>>> import numpy as np
>>> np.set_printoptions(precision=1, suppress=True, linewidth=120)
>>> E = 5 * np.eye(3) + np.eye(3, k=1)
>>> E
array([[5., 1., 0.],
       [0., 5., 1.],
       [0., 0., 5.]])
>>> W = np.array([[-2, -1], [0, -2], [-1, -3]])
>>> coef = np.array([6, 7])
>>> H = np.maximum(E @ W + coef, 0)
>>> np.linalg.matrix_rank(H)
np.int64(1)
>>> (H > 0).mean(axis=0)
array([0.7, 0. ])
>>> (H > 0).astype(int)
array([[0, 0],
       [1, 0],
       [1, 0]])
>>> C = np.array([[5, 4, 1], [0, 2, 2]])
>>> print(H @ C)
[[ 0.  0.  0.]
 [25. 20.  5.]
 [ 5.  4.  1.]]
>>> (H @ C).round(6).argmax(axis=1)
array([0, 0, 0])
>>> O, R = np.linalg.qr(E)
>>> np.abs(np.diag(R))
array([5., 5., 5.])
>>> print(O)
[[ 1.  0.  0.]
 [-0.  1.  0.]
 [-0. -0.  1.]]
>>> O @ R
array([[5., 1., 0.],
       [0., 5., 1.],
       [0., 0., 5.]])
>>> print(abs(R[0, 0]), round(float(np.linalg.norm(E[:, 0])), 1))
5.0 5.0
>>> f = np.array([2, -1])
>>> np.convolve(E[0], f)
array([10., -3., -1.,  0.])
>>> np.array([np.convolve(row, f, "same") for row in E])
array([[10., -3., -1.],
       [ 0., 10., -3.],
       [ 0.,  0., 10.]])
>>> A2 = np.array([[0, 3], [2, 4]])
>>> C = np.kron(A2, E)
>>> C.shape
(6, 6)
>>> np.linalg.matrix_rank(C)
np.int64(6)
>>> round(np.linalg.norm(C, 2), 1), round(float(np.linalg.norm(A2, 2) * np.linalg.norm(E, 2)), 1)
(np.float64(30.2), 30.2)
>>> print(E @ E)
[[25. 10.  1.]
 [ 0. 25. 10.]
 [ 0.  0. 25.]]
>>> print(np.linalg.matrix_power(E - np.diag(np.diag(E)), 3))
[[0. 0. 0.]
 [0. 0. 0.]
 [0. 0. 0.]]
>>> arr = np.load("mat.npy")
>>> arr
array([[-6, -8, -6],
       [ 0,  0,  0],
       [-3, -4, -3],
       [-6, -8, -6],
       [ 0,  0,  0],
       [-3, -4, -3]])
>>> f = np.array([2, -1, 1])
>>> np.cross(arr[4, :3], arr[1, :3])
array([0, 0, 0])
>>> T = np.stack([arr, 5 * arr, arr[::-1]])
>>> (T @ arr.T).shape
(3, 6, 6)
>>> T.sum(axis=0)
array([[-39, -52, -39],
       [  0,   0,   0],
       [-24, -32, -24],
       [-39, -52, -39],
       [  0,   0,   0],
       [-24, -32, -24]])
>>> np.linalg.norm(T, axis=(1, 2))
array([18.4, 92.2, 18.4])
>>> np.linalg.matrix_rank(T.reshape(3, -1))
np.int64(2)
>>> np.linalg.matrix_rank(T)
array([1, 1, 1])
>>> np.einsum("bij,cij->bc", T, T)
array([[ 340, 1700,  272],
       [1700, 8500, 1360],
       [ 272, 1360,  340]])
>>> T.shape
(3, 6, 3)
